% ipython --no-banner

In [1]: import numpy as np

In [2]: from numpy import linalg as LA

In [3]: np.set_printoptions(precision=2, suppress=True, linewidth=120, legacy="1.25")

In [4]: def rd(a):
   ...:     return np.round(a, 2) + 0
   ...: 

In [5]: X = np.load("layer15.npy")

In [6]: X
Out[6]: 
array([[0, 0, 1],
       [0, 1, 0],
       [1, 0, 0]])

In [7]: # orthonormal columns

In [8]: M2 = LA.inv(X)

In [9]: rd(LA.det(X) * LA.det(M2))
Out[9]: 1.0

In [10]: np.allclose(M2, X.T)
Out[10]: True

In [11]: rd(LA.slogdet(X)[0])
Out[11]: -1.0

In [12]: (np.abs(M2) > 1e-9).astype(int)
Out[12]: 
array([[0, 0, 1],
       [0, 1, 0],
       [1, 0, 0]])

In [13]: x0 = np.array([-2, 2, -1])

In [14]: target = X @ x0

In [15]: b, lr = np.zeros(3), 1 / LA.norm(X, 2) ** 2

In [16]: for i in range(30):
    ...:     b -= lr * X.T @ (X @ b - target)
    ...:     if i % 10 == 0: print(i, round(LA.norm(X @ b - target), 2))
    ...: 
0 0.0
10 0.0
20 0.0

In [17]: rd(LA.cond(X))
Out[17]: 1.0

In [18]: rd(LA.eigvals(X).sum().real)
Out[18]: 1.0

In [19]: rd(LA.det(2 * X)), rd(LA.det(X))
Out[19]: (-8.0, -1.0)

In [20]: np.einsum("ij,ji->", X, X)
Out[20]: 3

In [21]: rd(LA.det(X[::-1]))
Out[21]: 1.0

In [22]: rd(LA.det(X.T))
Out[22]: -1.0

In [23]: np.einsum("ii->", X)
Out[23]: 1

In [24]: data = np.loadtxt("sample14.csv", delimiter=",")

In [25]: data
Out[25]: 
array([[ 0.9,  4.5, -0.1, -0.1, -0.4, -1.4],
       [-0.3,  4. ,  0.8, -0.6, -1.5, -0.2],
       [ 0.1,  3. , -1.3, -0.2,  1.6,  1.4],
       [-0.1,  3. , -0.4,  0. ,  1.4, -0.3]])

In [26]: u, v = data[2], data[1]

In [27]: rd(u @ u)
Out[27]: 15.26

In [28]: rd(u @ v)
Out[28]: 8.37

In [29]: pr = (u @ v) / (u @ u) * u

In [30]: LA.matrix_rank(np.outer(u, v))
Out[30]: 1

In [31]: rd((v - pr) @ u)
Out[31]: 0.0

In [32]: rng = np.random.default_rng(214)

In [33]: M2 = data + rng.integers(-2, 3, (4, 1)) @ rng.integers(-2, 3, (1, 6))

In [34]: M2
Out[34]: 
array([[ 4.9,  8.5, -0.1, -4.1,  3.6, -1.4],
       [ 3.7,  8. ,  0.8, -4.6,  2.5, -0.2],
       [ 2.1,  5. , -1.3, -2.2,  3.6,  1.4],
       [-0.1,  3. , -0.4,  0. ,  1.4, -0.3]])

In [35]: rd(M2 - data)
Out[35]: 
array([[ 4.,  4.,  0., -4.,  4.,  0.],
       [ 4.,  4.,  0., -4.,  4.,  0.],
       [ 2.,  2.,  0., -2.,  2.,  0.],
       [ 0.,  0.,  0.,  0.,  0.,  0.]])

In [36]: np.abs(M2 - data).sum(axis=1)
Out[36]: array([16., 16.,  8.,  0.])

In [37]: M2 = np.array([[0, 4], [2, -4]])

In [38]: C = np.array([[-2, -2], [1, -2]])

In [39]: E = np.kron(M2, C)

In [40]: E
Out[40]: 
array([[ 0,  0, -8, -8],
       [ 0,  0,  4, -8],
       [-4, -4,  8,  8],
       [ 2, -4, -4,  8]])

In [41]: rd(np.sort(np.abs(LA.eigvals(E))))
Out[41]: array([ 3.59,  3.59, 13.38, 13.38])

In [42]: rd(LA.det(E))
Out[42]: 2304.0

In [43]: assert E == E.T
---------------------------------------------------------------------------
ValueError                                Traceback (most recent call last)
Cell In[43], line 1
----> 1 assert E == E.T

ValueError: The truth value of an array with more than one element is ambiguous. Use a.any() or a.all()

In [44]: np.trace(E)
Out[44]: 16

In [45]: E @ E
Out[45]: 
array([[  16,   64,  -32, -128],
       [ -32,   16,   64,  -32],
       [ -16,  -64,   48,  192],
       [  32,  -16,  -96,   48]])

In [46]: np.allclose(E, E.T)
Out[46]: False

In [47]: M2 = E / np.sqrt((E ** 2).mean(axis=1, keepdims=True))

In [48]: rd(M2[1])
Out[48]: array([ 0.  ,  0.  ,  0.89, -1.79])

In [49]: E - E.mean(axis=1, keepdims=True)
Out[49]: 
array([[ 4. ,  4. , -4. , -4. ],
       [ 1. ,  1. ,  5. , -7. ],
       [-6. , -6. ,  6. ,  6. ],
       [ 1.5, -4.5, -4.5,  7.5]])

In [50]: LA.matrix_rank(E - E.mean(axis=1, keepdims=True))
Out[50]: 3

In [51]: LA.matrix_rank(M2) == LA.matrix_rank(E)
Out[51]: True

In [52]: W0 = np.load("out9.npy")

In [53]: W0
Out[53]: 
array([[ 2.66, -0.47],
       [-0.47,  2.34]])

In [54]: # symmetric

In [55]: x0 = np.ones(2)

In [56]: for _ in range(4):
    ...:     x0 = W0 @ x0
    ...:     x0 /= LA.norm(x0)
    ...:     print(round(x0 @ W0 @ x0, 2))
    ...: 
2.06
2.12
2.24
2.41

In [57]: rd(LA.eigvalsh(W0)[-1])
Out[57]: 3.0

In [58]: rd(x0)
Out[58]: array([0.97, 0.25])

In [59]: x0 = np.array([1, 3])

In [60]: h1 = np.maximum(W0 @ x0, 0)

In [61]: W0 * (h1 > 1e-9)[:, None]
Out[61]: 
array([[ 2.66, -0.47],
       [-0.47,  2.34]])

In [62]: rd(np.maximum(W0 @ x0, 0) - np.maximum(-W0 @ x0, 0))
Out[62]: array([1.25, 6.55])

In [63]: M2 = np.array([[-5, -3, 9], [8, 1, 0], [0, 0, 7]])

In [64]: F = np.triu(M2)

In [65]: F
Out[65]: 
array([[-5, -3,  9],
       [ 0,  1,  0],
       [ 0,  0,  7]])

In [66]: # triangular: eigenvalues sit on the diagonal

In [67]: w1 = np.array([[9, 1], [4, 1], [8, 8]])

In [68]: b = np.array([-4, 3])

In [69]: hid = np.maximum(F @ w1 + b, 0)

In [70]: rd((hid > 0).mean(axis=0))
Out[70]: array([0.67, 1.  ])

In [71]: hid
Out[71]: 
array([[11, 67],
       [ 0,  4],
       [52, 59]])

In [72]: C = np.array([[9, -5, 8], [-9, 4, -2]])

In [73]: hid @ C
Out[73]: 
array([[-504,  213,  -46],
       [ -36,   16,   -8],
       [ -63,  -24,  298]])

In [74]: np.einsum("ii->", F)
Out[74]: 3

In [75]: np.kron(np.eye(2, dtype=int), F)
Out[75]: 
array([[-5, -3,  9,  0,  0,  0],
       [ 0,  1,  0,  0,  0,  0],
       [ 0,  0,  7,  0,  0,  0],
       [ 0,  0,  0, -5, -3,  9],
       [ 0,  0,  0,  0,  1,  0],
       [ 0,  0,  0,  0,  0,  7]])

In [76]: rd(LA.eigvals(F))
Out[76]: array([-5.,  1.,  7.])

In [77]: rd(LA.det(F.T))
Out[77]: -35.0

In [78]: np.poly(F)
Out[78]: array([  1.,  -3., -33.,  35.])

In [79]: rd(LA.det(2 * F)), rd(LA.det(F))
Out[79]: (-280.0, -35.0)

In [80]: labels = rng.permutation(3)

In [81]: M2 = F[:, labels] * rng.choice([-1, 1], 3)

In [82]: M2
Out[82]: 
array([[-9, -5, -3],
       [ 0,  0,  1],
       [-7,  0,  0]])

In [83]: Uu, _, Vh = LA.svd(F.T @ M2)

In [84]: rd(LA.lstsq(F, M2)[0])
Out[84]: 
array([[ 0.,  1.,  0.],
       [ 0.,  0.,  1.],
       [-1.,  0.,  0.]])

In [85]: rd(Uu @ Vh)
Out[85]: 
array([[ 0.,  1.,  0.],
       [ 0.,  0.,  1.],
       [-1.,  0.,  0.]])
